$ python -q
>>> import numpy as np
>>> np.set_printoptions(precision=1, suppress=True, linewidth=140, sign=" ")
>>> def rd(a):
...     return np.round(a, 1) + 0
... 
>>> M = np.load("layer0.npy")
>>> print(M)
[[ 4.  1.  0.  0.  0.]
 [ 0.  4.  1.  0.  0.]
 [ 0.  0.  4.  1.  0.]
 [ 0.  0.  0.  4.  1.]
 [ 0.  0.  0.  0.  4.]]
>>> w, evecs = np.linalg.eig(M)
>>> print(np.prod(w))
1024.0
>>> print(rd(np.sort(np.linalg.eigvals(np.linalg.inv(M)))))
[ 0.2  0.2  0.2  0.2  0.2]
>>> print(rd(np.sort(np.linalg.eigvals(M.T))))
[ 4.  4.  4.  4.  4.]
>>> other = np.linalg.inv(M)
>>> print((np.abs(other) > 1e-9).astype(int))
[[ 1  1  1  1  1]
 [ 0  1  1  1  1]
 [ 0  0  1  1  1]
 [ 0  0  0  1  1]
 [ 0  0  0  0  1]]
>>> print(rd(np.linalg.cond(M)))
1.5
>>> print(rd(np.linalg.inv(other)))
[[ 4.  1.  0.  0.  0.]
 [ 0.  4.  1.  0.  0.]
 [ 0.  0.  4.  1.  0.]
 [ 0.  0.  0.  4.  1.]
 [ 0.  0.  0.  0.  4.]]
>>> print(rd(other))
[[ 0.2 -0.1  0.   0.   0. ]
 [ 0.   0.2 -0.1  0.   0. ]
 [ 0.   0.   0.2 -0.1  0. ]
 [ 0.   0.   0.   0.2 -0.1]
 [ 0.   0.   0.   0.   0.2]]
>>> w, evecs = np.linalg.eig(other)
>>> print(rd(np.prod(w)))
0.0
>>> print(rd(w))
[ 0.2  0.2  0.2  0.2  0.2]
>>> A = np.load("m.npy")
>>> print(A)
[[ 0.5  0.7  1.5 -1.6  0.4]
 [-0.9  1.9  0.7  1.   0.5]
 [ 1.4 -0.6 -0.7  0.5  1.1]
 [-0.3 -0.3  0.1  0.6 -1. ]
 [ 1.  -0.5  1.5 -0.5 -0.5]
 [ 1.2 -0.5 -0.9  0.4  1. ]]
>>> proj = A @ np.linalg.solve(A.T @ A, A.T)
>>> print(np.allclose(proj @ proj, proj))
True
>>> print(rd(np.diag(proj)))
[ 0.9  1.   0.6  0.9  0.9  0.7]
>>> print(rd(np.trace(proj)))
5.0
>>> print(rd(np.linalg.eigvalsh(proj)))
[ 0.  1.  1.  1.  1.  1.]
>>> other = np.c_[A[:, :1] @ np.array([[-3]]), np.array([-2, 0, 2, 0, -1, 1])]
>>> print(rd(other))
[[-1.5 -2. ]
 [ 2.7  0. ]
 [-4.2  2. ]
 [ 0.9  0. ]
 [-3.  -1. ]
 [-3.6  1. ]]
>>> print(rd(np.linalg.norm(np.linalg.qr(A)[0].T @ other, axis=0) ** 2 / ((other ** 2).sum(axis=0) + 1e-12)))
[ 1.  1.]
>>> print(np.linalg.matrix_rank(other))
2
>>> print(rd(np.linalg.norm(A, 2)))
3.2
>>> print(rd(np.linalg.norm(A[5], 1)), rd(np.linalg.norm(A[5], np.inf)))
4.0 1.2
>>> print(rd(np.linalg.norm(A, axis=1)))
[ 2.4  2.5  2.1  1.2  2.   1.9]
>>> print(rd(np.linalg.norm(A, axis=0)))
[ 2.4  2.2  2.5  2.1  2. ]
>>> J = np.loadtxt("a.csv", delimiter=",")
>>> print(J)
[[ 0.  0.  0.  0.  0.  0.  0. -1.  0.  1.  2.]
 [ 0.  0. -2.  0.  0.  0.  2.  0.  0.  0.  0.]
 [ 0.  0.  0.  0.  1.  0.  1.  0.  0.  0.  0.]
 [ 0. -1.  0.  1.  0.  2. -2. -1.  0.  0.  0.]
 [ 0. -1.  1.  0.  0.  0.  0. -2.  0.  0.  0.]
 [ 0.  0.  0.  0.  0. -1.  0.  0.  0.  0.  0.]
 [ 0.  0.  0.  0.  0.  0.  2.  0. -2.  0.  0.]
 [ 0.  0.  0.  0.  0.  0.  0.  0.  0.  0.  0.]
 [ 0.  0.  0.  0.  0.  0. -2.  0.  0.  0.  0.]]
>>> # looks like rank 8
>>> T = np.stack([J, 4 * J, J[::-1]])
>>> print(np.einsum("bij,cij->bc", T, T))
[[  46.  184.    6.]
 [ 184.  736.   24.]
 [   6.   24.   46.]]
>>> print(np.linalg.matrix_rank(T.reshape(3, -1)))
2
>>> print(T.sum(axis=0))
[[  0.   0.   0.   0.   0.   0.  -2.  -5.   0.   5.  10.]
 [  0.   0. -10.   0.   0.   0.  10.   0.   0.   0.   0.]
 [  0.   0.   0.   0.   5.   0.   7.   0.  -2.   0.   0.]
 [  0.  -5.   0.   5.   0.   9. -10.  -5.   0.   0.   0.]
 [  0.  -6.   6.   0.   0.   0.   0. -12.   0.   0.   0.]
 [  0.  -1.   0.   1.   0.  -3.  -2.  -1.   0.   0.   0.]
 [  0.   0.   0.   0.   1.   0.  11.   0. -10.   0.   0.]
 [  0.   0.  -2.   0.   0.   0.   2.   0.   0.   0.   0.]
 [  0.   0.   0.   0.   0.   0. -10.  -1.   0.   1.   2.]]
>>> print(T.shape)
(3, 9, 11)
>>> rk = np.linalg.matrix_rank(J)
>>> print(rk)
8
>>> N = np.linalg.svd(J)[2][rk:].T
>>> print(N.shape)
(11, 3)
>>> print(rd(N @ N.T))
[[ 1.   0.   0.   0.   0.   0.   0.   0.   0.   0.   0. ]
 [ 0.   0.6  0.   0.3  0.   0.   0.  -0.3  0.  -0.1 -0.1]
 [ 0.   0.   0.   0.   0.   0.   0.   0.   0.   0.   0. ]
 [ 0.   0.3  0.   0.2  0.   0.   0.  -0.2  0.   0.  -0.1]
 [ 0.   0.   0.   0.   0.   0.   0.   0.   0.   0.   0. ]
 [ 0.   0.   0.   0.   0.   0.   0.   0.   0.   0.   0. ]
 [ 0.   0.   0.   0.   0.   0.   0.   0.   0.   0.   0. ]
 [ 0.  -0.3  0.  -0.2  0.   0.   0.   0.2  0.   0.   0.1]
 [ 0.   0.   0.   0.   0.   0.   0.   0.   0.   0.   0. ]
 [ 0.  -0.1  0.   0.   0.   0.   0.   0.   0.   0.8 -0.4]
 [ 0.  -0.1  0.  -0.1  0.   0.   0.   0.1  0.  -0.4  0.2]]
>>> print(np.allclose(J @ N, 0))
True
>>> print([int(np.linalg.matrix_rank(J[:, :j + 1])) for j in range(11)])
[0, 1, 2, 3, 4, 5, 6, 7, 8, 8, 8]
>>> print([int(np.linalg.matrix_rank(J[:i])) for i in range(1, len(J) + 1)])
[1, 2, 3, 4, 5, 6, 7, 7, 8]
>>> arr = np.load("mat.npy")
>>> print(arr)
[[ 9  5  7  6  8  7  4  3  4  0  1]
 [ 1  9  5  2  5  5  6  9  0  7  0]
 [ 1  4  3  2  4  4  2  6  8  0  5]
 [ 7  2  2  9  8  1  0  9  7  1  0]
 [ 5  7  1  3  0  0  4  2  6  2  1]]
>>> Uu, s, vt = np.linalg.svd(J)
>>> evecs = vt[:(s > 1e-8).sum()]
>>> rng = np.random.default_rng(608817)
>>> x0 = J[0] + 4 * J[1] + rng.integers(2) * np.eye(11)[7]
>>> print(x0)
[ 0.  0. -8.  0.  0.  0.  8. -1.  0.  1.  2.]
>>> print(rd(np.diag(evecs.T @ evecs)))
[ 0.   0.4  1.   0.8  1.   1.   1.   0.8  1.   0.2  0.8]
>>> print(rd(evecs.T @ evecs))
[[ 0.   0.   0.   0.   0.   0.   0.   0.   0.   0.   0. ]
 [ 0.   0.4  0.  -0.3  0.   0.   0.   0.3  0.   0.1  0.1]
 [ 0.   0.   1.   0.   0.   0.   0.   0.   0.   0.   0. ]
 [ 0.  -0.3  0.   0.8  0.   0.   0.   0.2  0.   0.   0.1]
 [ 0.   0.   0.   0.   1.   0.   0.   0.   0.   0.   0. ]
 [ 0.   0.   0.   0.   0.   1.   0.   0.   0.   0.   0. ]
 [ 0.   0.   0.   0.   0.   0.   1.   0.   0.   0.   0. ]
 [ 0.   0.3  0.   0.2  0.   0.   0.   0.8  0.   0.  -0.1]
 [ 0.   0.   0.   0.   0.   0.   0.   0.   1.   0.   0. ]
 [ 0.   0.1  0.   0.   0.   0.   0.   0.   0.   0.2  0.4]
 [ 0.   0.1  0.   0.1  0.   0.   0.  -0.1  0.   0.4  0.8]]
>>> print(np.linalg.matrix_rank(np.vstack([J, x0])))
8
>>> print(np.allclose(evecs.T @ evecs @ x0, x0))
True
>>> u = np.array([5, 8, -7, -4, -4, -7, 1])
>>> v = np.array([6, 8, 4, 8, 8, 0, 5, 9, 8, 7, 7, 0, 5])
>>> K = np.outer(u, v)
>>> print(K)
[[ 30  40  20  40  40   0  25  45  40  35  35   0  25]
 [ 48  64  32  64  64   0  40  72  64  56  56   0  40]
 [-42 -56 -28 -56 -56   0 -35 -63 -56 -49 -49   0 -35]
 [-24 -32 -16 -32 -32   0 -20 -36 -32 -28 -28   0 -20]
 [-24 -32 -16 -32 -32   0 -20 -36 -32 -28 -28   0 -20]
 [-42 -56 -28 -56 -56   0 -35 -63 -56 -49 -49   0 -35]
 [  6   8   4   8   8   0   5   9   8   7   7   0   5]]
>>> # columns 1 and 3 are equal
>>> def softmax(z):
...     e = np.exp(z - z.max(axis=-1, keepdims=True))
...     return e / e.sum(axis=-1, keepdims=True)
... 
>>> print(rd(softmax(10 * K[3])))
[ 0.   0.   0.   0.   0.   0.5  0.   0.   0.   0.   0.   0.5  0. ]
>>> print(rd(softmax(K[3])))
[ 0.   0.   0.   0.   0.   0.5  0.   0.   0.   0.   0.   0.5  0. ]
>>> print(rd(softmax(K[3] + 3)))
[ 0.   0.   0.   0.   0.   0.5  0.   0.   0.   0.   0.   0.5  0. ]
>>> scores = K @ K.T / np.sqrt(13)
>>> print(rd(softmax(scores + np.triu(np.full(scores.shape, -np.inf), 1))))
[[ 1.   0.   0.   0.   0.   0.   0. ]
 [ 0.   1.   0.   0.   0.   0.   0. ]
 [ 0.   0.   1.   0.   0.   0.   0. ]
 [ 0.   0.   1.   0.   0.   0.   0. ]
 [ 0.   0.   1.   0.   0.   0.   0. ]
 [ 0.   0.   0.5  0.   0.   0.5  0. ]
 [ 0.   1.   0.   0.   0.   0.   0. ]]
>>> print(rd(softmax(scores)))
[[ 0.   1.   0.   0.   0.   0.   0. ]
 [ 0.   1.   0.   0.   0.   0.   0. ]
 [ 0.   0.   0.5  0.   0.   0.5  0. ]
 [ 0.   0.   0.5  0.   0.   0.5  0. ]
 [ 0.   0.   0.5  0.   0.   0.5  0. ]
 [ 0.   0.   0.5  0.   0.   0.5  0. ]
 [ 0.   1.   0.   0.   0.   0.   0. ]]
>>> print(softmax(scores)[3] @ K)
[-42. -56. -28. -56. -56.   0. -35. -63. -56. -49. -49.   0. -35.]
>>> print(softmax(scores).round(6).argmax(axis=1))
[ 1  1  2  2  2  2  1]
>>> u = np.array([-3, 1, -3, 1, 2])
>>> v = np.array([0, 3, 1, 1])
>>> E = np.outer(u, v)
>>> print(E)
[[ 0 -9 -3 -3]
 [ 0  3  1  1]
 [ 0 -9 -3 -3]
 [ 0  3  1  1]
 [ 0  6  2  2]]
>>> Uu, s, vt = np.linalg.svd(E, full_matrices=False)
>>> print(rd(Uu.T @ E @ vt.T))
[[ 16.2   0.    0.    0. ]
 [  0.    0.    0.    0. ]
 [  0.    0.    0.    0. ]
 [  0.    0.    0.    0. ]]
>>> print(np.allclose(Uu * s @ vt, E))
True
>>> print(rd(s / s[0]))
[ 1.  0.  0.  0.]
>>> print(np.abs(Uu[:, 0]).round(6).argmax())
0
>>> print(rd(vt @ vt.T))
[[ 1.  0.  0.  0.]
 [ 0.  1.  0.  0.]
 [ 0.  0.  1.  0.]
 [ 0.  0.  0.  1.]]
>>> print((s > 1e-8).sum())
1
